% ipython --no-banner

In [1]: import numpy as np

In [2]: import numpy.linalg as la

In [3]: np.set_printoptions(suppress=True, linewidth=160)

In [4]: def rd(a):
   ...:     return np.round(a, 2) + 0
   ...: 

In [5]: mat = np.array([[0, 4, 1], [0, -8, -2], [0, 8, 2]])

In [6]: # null space of dimension 2

In [7]: x = np.array([-5, -4, 2])

In [8]: h = np.maximum(mat @ x, 0)

In [9]: h
Out[9]: array([ 0, 28,  0])

In [10]: mat.T @ h
Out[10]: array([   0, -224,  -56])

In [11]: np.maximum(mat @ x, 0) - np.maximum(-mat @ x, 0)
Out[11]: array([-14,  28, -28])

In [12]: x = np.array([2, 0, -2])

In [13]: (mat @ x).argmax()
Out[13]: np.int64(1)

In [14]: la.norm(mat @ x) <= la.norm(mat, 2) * la.norm(x) + 1e-9
Out[14]: np.True_

In [15]: mat @ (2 * x)
Out[15]: array([-4,  8, -8])

In [16]: (mat * x).sum(axis=1)
Out[16]: array([-2,  4, -4])

In [17]: mat @ np.eye(3)[2]
Out[17]: array([ 1., -2.,  2.])

In [18]: rd(np.trace(la.pinv(mat) @ mat))
Out[18]: np.float64(1.0)

In [19]: la.lstsq(mat[:-1].T, mat[-1])[2]
Out[19]: np.int32(1)

In [20]: rd(mat @ la.pinv(mat) @ mat)
Out[20]: 
array([[ 0.,  4.,  1.],
       [ 0., -8., -2.],
       [ 0.,  8.,  2.]])

In [21]: np.abs(np.diag(la.qr(mat)[1])) > 1e-9
Out[21]: array([False,  True, False])

In [22]: E = np.load("m.npy")

In [23]: E
Out[23]: 
array([[ 1.,  0.,  3., -2.],
       [ 3., -3.,  0.,  3.],
       [ 0.,  1., -2.,  4.],
       [ 0.,  0.,  0.,  0.]])

In [24]: # rank 3

In [25]: theta = np.radians(15)

In [26]: Rm = np.eye(4)

In [27]: Rm[2, 2] = Rm[3, 3] = np.cos(theta)

In [28]: Rm[2, 3], Rm[3, 2] = -np.sin(theta), np.sin(theta)

In [29]: rd(Rm)
Out[29]: 
array([[ 1.  ,  0.  ,  0.  ,  0.  ],
       [ 0.  ,  1.  ,  0.  ,  0.  ],
       [ 0.  ,  0.  ,  0.97, -0.26],
       [ 0.  ,  0.  ,  0.26,  0.97]])

In [30]: M2 = E @ Rm.T

In [31]: rd(M2)
Out[31]: 
array([[ 1.  ,  0.  ,  3.42, -1.16],
       [ 3.  , -3.  , -0.78,  2.9 ],
       [ 0.  ,  1.  , -2.97,  3.35],
       [ 0.  ,  0.  ,  0.  ,  0.  ]])

In [32]: np.allclose(la.norm(E, axis=1), la.norm(M2, axis=1))
Out[32]: True

In [33]: x = np.array([3, -6, -5, 2])

In [34]: E @ (2 * x)
Out[34]: array([-32.,  66.,  24.,   0.])

In [35]: (E * x).sum(axis=1)
Out[35]: array([-16.,  33.,  12.,   0.])

In [36]: np.einsum("ij,j->i", E, x)
Out[36]: array([-16.,  33.,  12.,   0.])

In [37]: W = np.array([[-2, 3, -2, -5, -5, -2],
    ...:     [-5, 0, -2, -2, -4, -2],
    ...:     [-4, 4, 3, 4, 0, -1],
    ...:     [-5, 1, 1, -5, 0, 5]])

In [38]: beta = np.array([0, 1, 0, 0, 1, 2])

In [39]: hid = np.maximum(E @ W + beta, 0)

In [40]: hid
Out[40]: 
array([[ 0., 14.,  5., 17.,  0.,  0.],
       [ 0., 13.,  3.,  0.,  0., 17.],
       [ 0.,  0.,  0.,  0.,  0., 22.],
       [ 0.,  1.,  0.,  0.,  1.,  2.]])

In [41]: (hid > 0).astype(int)
Out[41]: 
array([[0, 1, 1, 1, 0, 0],
       [0, 1, 1, 0, 0, 1],
       [0, 0, 0, 0, 0, 1],
       [0, 1, 0, 0, 1, 1]])

In [42]: (hid > 0).mean(axis=0)
Out[42]: array([0.  , 0.75, 0.5 , 0.25, 0.25, 0.75])

In [43]: Z = np.array([[2, 4, -8], [3, -7, 9], [9, 9, -7], [4, 1, 0], [5, 7, -4], [3, 1, 7]])

In [44]: hid @ Z
Out[44]: 
array([[155., -36.,  91.],
       [117., -47., 215.],
       [ 66.,  22., 154.],
       [ 14.,   2.,  19.]])

In [45]: M2 = hid / np.sqrt((hid ** 2).mean(axis=1, keepdims=True))

In [46]: la.matrix_rank(hid - hid.mean(axis=1, keepdims=True))
Out[46]: np.int64(4)

In [47]: M2[3]
Out[47]: array([0., 1., 0., 0., 1., 2.])

In [48]: la.matrix_rank(M2) == la.matrix_rank(hid)
Out[48]: np.True_

In [49]: rd(la.norm(M2, axis=1))
Out[49]: array([2.45, 2.45, 2.45, 2.45])

In [50]: m1 = np.load("out14.npy")

In [51]: m1
Out[51]: 
array([[-6,  0,  0,  0],
       [ 4, -1,  0,  0],
       [ 2,  6,  2,  0],
       [-3, -5,  5,  2]])

In [52]: w, vecs = la.eig(m1)

In [53]: rd(np.sort(la.eigvals(m1 @ m1)))
Out[53]: array([ 1.,  4.,  4., 36.])

In [54]: rd(np.sort(la.eigvals(m1.T)))
Out[54]: array([-6., -1.,  2.,  2.])

In [55]: w
Out[55]: array([ 2.,  2., -1., -6.])

In [56]: m1 @ vecs[:, 0] - w[0] * vecs[:, 0]
Out[56]: array([0., 0., 0., 0.])

In [57]: rd(la.eigvals(m1))
Out[57]: array([ 2.,  2., -1., -6.])

In [58]: np.einsum("ij,ji->", m1, m1)
Out[58]: np.int64(45)

In [59]: np.poly(m1)
Out[59]: array([  1.,   3., -18.,   4.,  24.])

In [60]: rng = np.random.default_rng(139460)

In [61]: labels = rng.integers(0, 3, 3)

In [62]: K = np.array([[5, 2, 1], [5, 2, 2], [0, 3, 1]]) * (labels[:, None] == labels)

In [63]: K
Out[63]: 
array([[5, 0, 0],
       [0, 2, 0],
       [0, 0, 1]])

In [64]: x = np.ones(3)

In [65]: for _ in range(4):
    ...:     x = K @ x
    ...:     x /= la.norm(x)
    ...:     print(round(x @ K @ x, 2))
    ...: 
4.47
4.92
4.99
5.0

In [66]: rd(la.eigvalsh(K)[-1])
Out[66]: np.float64(5.0)

In [67]: [round(float(x), 2) for x in la.svd(m1, compute_uv=False)[:3]]
Out[67]: [9.65, 6.41, 5.07]

In [68]: round(np.log10(la.cond(m1)))
Out[68]: 2

In [69]: np.argsort(-la.norm(m1, axis=0).round(6), kind="stable")[:3]
Out[69]: array([0, 1, 2])

In [70]: rd(np.abs(la.svd(m1)[2][-1]))
Out[70]: array([0.01, 0.09, 0.29, 0.95])

In [71]: M2 = K / la.norm(K, axis=1, keepdims=True)

In [72]: cov = M2 @ M2.T

In [73]: rd(la.norm(M2, axis=1))
Out[73]: array([1., 1., 1.])

In [74]: np.degrees(np.arccos(np.clip(cov[0, 2], -1, 1)))
Out[74]: np.float64(90.0)

In [75]: w, vecs = la.eigh(K)

In [76]: x = np.array([0, 2, -1])

In [77]: np.abs(K).sum(axis=1).max(), np.abs(w).max()
Out[77]: (np.int64(5), np.float64(5.0))

In [78]: rd(vecs * np.sqrt(w) @ vecs.T)
Out[78]: 
array([[2.24, 0.  , 0.  ],
       [0.  , 1.41, 0.  ],
       [0.  , 0.  , 1.  ]])

In [79]: la.matrix_rank(K - K[0, 0] * np.eye(3))
Out[79]: np.int64(2)

In [80]: K @ K
Out[80]: 
array([[25,  0,  0],
       [ 0,  4,  0],
       [ 0,  0,  1]])

In [81]: feats = np.load("dump.npy")

In [82]: feats
Out[82]: 
array([[ 1,  5,  2],
       [ 3,  2,  2],
       [10, 11,  8]])

In [83]: M2 = feats / la.norm(feats, axis=1, keepdims=True)

In [84]: cov = M2 @ M2.T

In [85]: rd(cov)
Out[85]: 
array([[1.  , 0.75, 0.88],
       [0.75, 1.  , 0.98],
       [0.88, 0.98, 1.  ]])

In [86]: rd(la.norm(M2, axis=1))
Out[86]: array([1., 1., 1.])

In [87]: F = np.array([[-0.46, 1.61, 0.92],
    ...:     [-0.24, 0.84, 0.48],
    ...:     [0.92, 0.42, 2.85],
    ...:     [-1.04, 1.56, -0.6]])

In [88]: rd(F @ la.pinv(F) @ F)
Out[88]: 
array([[-0.46,  1.61,  0.92],
       [-0.24,  0.84,  0.48],
       [ 0.92,  0.42,  2.85],
       [-1.04,  1.56, -0.6 ]])

In [89]: np.abs(np.diag(la.qr(F)[1])) > 1e-9
Out[89]: array([ True,  True, False])

In [90]: rd(np.trace(la.pinv(F) @ F))
Out[90]: np.float64(2.0)

In [91]: J = np.load("run8.npy")

In [92]: J
Out[92]: 
array([[-3, -3, -3],
       [-3, -6, -6],
       [-3, -6, -9]])

In [93]: assert J == J.T
---------------------------------------------------------------------------
ValueError                                Traceback (most recent call last)
Cell In[93], line 1
----> 1 assert J == J.T

ValueError: The truth value of an array with more than one element is ambiguous. Use a.any() or a.all()

In [94]: np.allclose(J, J.T)
Out[94]: True

In [95]: rd(la.det(J))
Out[95]: np.float64(-27.0)

In [96]: np.allclose(J @ J.T, J.T @ J)
Out[96]: True

In [97]: x = np.array([5, 0, 7])

In [98]: y = J @ x

In [99]: y
Out[99]: array([-36, -57, -78])

In [100]: rd(la.solve(J, y + J[:, 2]))
Out[100]: array([5., 0., 8.])

In [101]: rd(la.solve(J.T, J[2]))
Out[101]: array([0., 0., 1.])

In [102]: rd(la.solve(J, y))
Out[102]: array([5., 0., 7.])

In [103]: X = np.array([[6.05, 0.0, -3.0], [2.0, -4.95, -5.0], [6.0, 0.0, -2.95]])

In [104]: [round(float(x), 2) for x in la.svd(E, compute_uv=False)[:3]]
Out[104]: [6.23, 4.53, 1.61]

In [105]: rd(la.norm(E, 2) / la.norm(E))
Out[105]: np.float64(0.79)

In [106]: la.matrix_rank(E, rtol=0.1)
Out[106]: np.int64(3)

In [107]: np.argsort(-la.norm(E, axis=0).round(6), kind="stable")[:3]
Out[107]: array([3, 2, 0])

In [108]: la.cond(E) > 100
Out[108]: np.True_
